% python3 -q
>>> import numpy as np
>>> np.set_printoptions(suppress=True, linewidth=120)
>>> F = np.load("dump.npy")
>>> print(F.round(2))
[[0.33 0.   0.17 0.17 0.   0.   0.17 0.   0.   0.   0.   0.17]
 [0.2  0.2  0.   0.2  0.2  0.   0.   0.   0.   0.   0.   0.2 ]
 [0.12 0.12 0.25 0.12 0.   0.12 0.   0.12 0.   0.   0.12 0.  ]
 [0.17 0.   0.   0.33 0.   0.   0.   0.   0.17 0.   0.17 0.17]
 [0.25 0.   0.   0.   0.25 0.   0.25 0.   0.   0.25 0.   0.  ]
 [0.   0.   0.   0.   0.5  0.5  0.   0.   0.   0.   0.   0.  ]
 [0.2  0.   0.   0.   0.   0.2  0.2  0.2  0.   0.   0.2  0.  ]
 [0.   0.   0.   0.   0.5  0.   0.   0.5  0.   0.   0.   0.  ]
 [0.   0.   0.2  0.2  0.2  0.   0.2  0.   0.2  0.   0.   0.  ]
 [0.   0.2  0.   0.   0.2  0.2  0.   0.2  0.   0.2  0.   0.  ]
 [0.   0.14 0.   0.   0.   0.   0.14 0.14 0.14 0.14 0.14 0.14]
 [0.   0.   0.2  0.   0.   0.2  0.2  0.   0.2  0.   0.   0.2 ]]
>>> other = np.linalg.inv(F)
>>> print(np.allclose(other, F.T))
False
>>> print(round(np.linalg.det(F) * np.linalg.det(other), 2))
1.0
>>> print(round(np.linalg.slogdet(F)[0], 2))
-1.0
>>> print(np.round(np.linalg.inv(other), 2) + 0)
[[0.33 0.   0.17 0.17 0.   0.   0.17 0.   0.   0.   0.   0.17]
 [0.2  0.2  0.   0.2  0.2  0.   0.   0.   0.   0.   0.   0.2 ]
 [0.13 0.13 0.25 0.13 0.   0.13 0.   0.13 0.   0.   0.13 0.  ]
 [0.17 0.   0.   0.33 0.   0.   0.   0.   0.17 0.   0.17 0.17]
 [0.25 0.   0.   0.   0.25 0.   0.25 0.   0.   0.25 0.   0.  ]
 [0.   0.   0.   0.   0.5  0.5  0.   0.   0.   0.   0.   0.  ]
 [0.2  0.   0.   0.   0.   0.2  0.2  0.2  0.   0.   0.2  0.  ]
 [0.   0.   0.   0.   0.5  0.   0.   0.5  0.   0.   0.   0.  ]
 [0.   0.   0.2  0.2  0.2  0.   0.2  0.   0.2  0.   0.   0.  ]
 [0.   0.2  0.   0.   0.2  0.2  0.   0.2  0.   0.2  0.   0.  ]
 [0.   0.14 0.   0.   0.   0.   0.14 0.14 0.14 0.14 0.14 0.14]
 [0.   0.   0.2  0.   0.   0.2  0.2  0.   0.2  0.   0.   0.2 ]]
>>> print(round(float(np.linalg.cond(F)), 2))
80.62
>>> print(np.round(np.linalg.det(F) * other, 2) + 0)
[[0. 0. 0. 0. 0. 0. 0. 0. 0. 0. 0. 0.]
 [0. 0. 0. 0. 0. 0. 0. 0. 0. 0. 0. 0.]
 [0. 0. 0. 0. 0. 0. 0. 0. 0. 0. 0. 0.]
 [0. 0. 0. 0. 0. 0. 0. 0. 0. 0. 0. 0.]
 [0. 0. 0. 0. 0. 0. 0. 0. 0. 0. 0. 0.]
 [0. 0. 0. 0. 0. 0. 0. 0. 0. 0. 0. 0.]
 [0. 0. 0. 0. 0. 0. 0. 0. 0. 0. 0. 0.]
 [0. 0. 0. 0. 0. 0. 0. 0. 0. 0. 0. 0.]
 [0. 0. 0. 0. 0. 0. 0. 0. 0. 0. 0. 0.]
 [0. 0. 0. 0. 0. 0. 0. 0. 0. 0. 0. 0.]
 [0. 0. 0. 0. 0. 0. 0. 0. 0. 0. 0. 0.]
 [0. 0. 0. 0. 0. 0. 0. 0. 0. 0. 0. 0.]]
>>> print(np.round(F @ other, 2) + 0)
[[1. 0. 0. 0. 0. 0. 0. 0. 0. 0. 0. 0.]
 [0. 1. 0. 0. 0. 0. 0. 0. 0. 0. 0. 0.]
 [0. 0. 1. 0. 0. 0. 0. 0. 0. 0. 0. 0.]
 [0. 0. 0. 1. 0. 0. 0. 0. 0. 0. 0. 0.]
 [0. 0. 0. 0. 1. 0. 0. 0. 0. 0. 0. 0.]
 [0. 0. 0. 0. 0. 1. 0. 0. 0. 0. 0. 0.]
 [0. 0. 0. 0. 0. 0. 1. 0. 0. 0. 0. 0.]
 [0. 0. 0. 0. 0. 0. 0. 1. 0. 0. 0. 0.]
 [0. 0. 0. 0. 0. 0. 0. 0. 1. 0. 0. 0.]
 [0. 0. 0. 0. 0. 0. 0. 0. 0. 1. 0. 0.]
 [0. 0. 0. 0. 0. 0. 0. 0. 0. 0. 1. 0.]
 [0. 0. 0. 0. 0. 0. 0. 0. 0. 0. 0. 1.]]
>>> print((np.abs(other) > 1e-9).astype(int))
[[1 1 1 1 1 1 1 1 1 1 1 1]
 [1 1 1 1 1 1 1 1 0 1 1 1]
 [1 1 1 1 1 1 1 1 0 1 1 1]
 [1 1 1 1 1 1 1 1 1 1 1 1]
 [1 1 1 1 1 1 1 1 0 1 1 1]
 [1 1 1 1 1 1 1 1 0 1 1 1]
 [1 1 1 1 1 1 1 1 1 1 1 1]
 [1 1 1 1 1 1 1 1 0 1 1 1]
 [1 1 1 1 1 1 1 1 1 1 1 1]
 [1 1 1 1 1 1 1 1 0 1 1 1]
 [1 1 1 1 1 1 1 1 0 1 1 1]
 [1 1 1 1 1 1 1 1 0 1 1 1]]
